% ipython --no-banner

In [1]: import numpy as np

In [2]: from numpy import linalg as LA

In [3]: np.set_printoptions(precision=2, suppress=True, linewidth=120, floatmode="fixed")

In [4]: arr = np.load("sample17.npy")

In [5]: print(arr)
[[-34 -16  43 -13 -54  17  -1]
 [-64 -36  55 -12 -75  37  -3]
 [-34 -15  36 -14 -46  13  -2]
 [-38 -32  51   9 -68  49   3]
 [-14 -11  39   0 -47  22   3]
 [-16 -14   8   6 -14  18   0]
 [-40 -40  55  20 -75  65   5]
 [-20 -12  53  -6 -63  23   3]
 [-26 -12  60 -13 -71  20   2]
 [-20 -12  53  -6 -63  23   3]
 [-32 -28  16  12 -28  36   0]]

In [6]: left, sv, Vh = LA.svd(arr)

In [7]: V = Vh[:(sv > 1e-8).sum()]

In [8]: rng = np.random.default_rng(927)

In [9]: x0 = arr[10] + 2 * arr[7] + rng.integers(2) * np.eye(7)[1]

In [10]: print(x0)
[ -72.00  -51.00  122.00    0.00 -154.00   82.00    6.00]

In [11]: print(np.allclose(V.T @ V @ x0, x0))
False

In [12]: print(np.diag(V.T @ V))
[0.75 0.27 0.46 0.44 0.53 0.52 0.04]

In [13]: print(round(float(LA.norm(x0 - V.T @ V @ x0)), 2))
0.86

In [14]: print(LA.matrix_rank(np.vstack([arr, x0])))
4

In [15]: left, sv, Vh = LA.svd(arr)

In [16]: print(np.argmax(sv[:-1] / (sv[1:] + 1e-6)) + 1)
3

In [17]: M2 = left[:, :3] @ np.diag(sv[:3]) @ Vh[:3]

In [18]: print(np.round(LA.norm(arr - M2, 2), 2), np.round(sv[3], 2))
0.0 0.0

In [19]: print(LA.matrix_rank(M2))
3

In [20]: rank = LA.matrix_rank(arr)

In [21]: print(rank)
3

In [22]: ns = LA.svd(arr)[2][rank:].T

In [23]: print(np.allclose(arr @ ns, 0))
True

In [24]: print([int(LA.matrix_rank(arr[:, :j + 1])) for j in range(7)])
[1, 2, 3, 3, 3, 3, 3]

In [25]: print([int(LA.matrix_rank(np.delete(arr, i, axis=0))) for i in range(11)])
[3, 3, 3, 3, 3, 3, 3, 3, 3, 3, 3]

In [26]: print(np.unique(arr.round(6), axis=0).shape)
(10, 7)

In [27]: print(np.abs(np.diag(LA.qr(arr)[1])) > 1e-9)
[ True  True  True False False False False]

In [28]: print(np.allclose(arr[:-1].T @ LA.lstsq(arr[:-1].T, arr[-1])[0], arr[-1]))
True

In [29]: u = np.array([-8, -1])

In [30]: print(np.array([np.convolve(row, u, "same") for row in arr]))
[[ 272  162 -328   61  445  -82   -9]
 [ 512  352 -404   41  612 -221  -13]
 [ 272  154 -273   76  382  -58    3]
 [ 304  294 -376 -123  535 -324  -73]
 [ 112  102 -301  -39  376 -129  -46]
 [ 128  128  -50  -56  106 -130  -18]
 [ 320  360 -400 -215  580 -445 -105]
 [ 160  116 -412   -5  510 -121  -47]
 [ 208  122 -468   44  581  -89  -36]
 [ 160  116 -412   -5  510 -121  -47]
 [ 256  256 -100 -112  212 -260  -36]]

In [31]: print(np.cross(arr[8, :3], arr[3, :3]))
[1308 -954  376]

In [32]: print(np.correlate(arr[8], arr[3], "full"))
[  -78 -1310  1360  3483 -6364 -1775 10129 -4028 -5441  3804  2160  -824   -76]

In [33]: M2 = np.array([[3, -1, 1, 3, 0, 1, -2, 0, -3],
    ...:     [-2, -3, -1, 2, 1, 3, 0, 3, 1],
    ...:     [2, 0, 0, -3, 3, 2, -3, -2, -3],
    ...:     [3, 2, -1, -1, 0, 3, 3, -3, 3],
    ...:     [2, -2, 3, 1, -1, -3, -1, -2, -1],
    ...:     [-3, 2, 1, -1, 2, -1, -1, 2, 1],
    ...:     [-1, 1, -3, -2, -3, -1, 1, 2, -1],
    ...:     [0, -2, 2, 3, -1, -1, -1, 1, 0],
    ...:     [0, -3, 0, -1, 3, 3, 1, 1, -1],
    ...:     [-1, -2, 1, -1, 2, 2, 0, 3, 1],
    ...:     [-2, 0, -1, 3, -3, 1, 2, 2, -3]])

In [34]: A = M2.T @ M2

In [35]: print(A)
[[ 45   0   9  -2   3   4  -7 -38  -7]
 [  0  40 -13 -18 -11 -12   8 -16  10]
 [  9 -13  28  12  10 -13 -16  -7  -2]
 [ -2 -18  12  49 -21  -5   0  12 -10]
 [  3 -11  10 -21  47  24 -15  -1   6]
 [  4 -12 -13  -5  24  49  10   8   2]
 [ -7   8 -16   0 -15  10  31   3  16]
 [-38 -16  -7  12  -1   8   3  49  -2]
 [ -7  10  -2 -10   6   2  16  -2  42]]

In [36]: q, V = LA.qr(A[:, :6])[0], LA.qr(A[:, 6:])[0]

In [37]: sv = LA.svd(q.T @ V, compute_uv=False)

In [38]: print(sv)
[1.00 0.98 0.80]
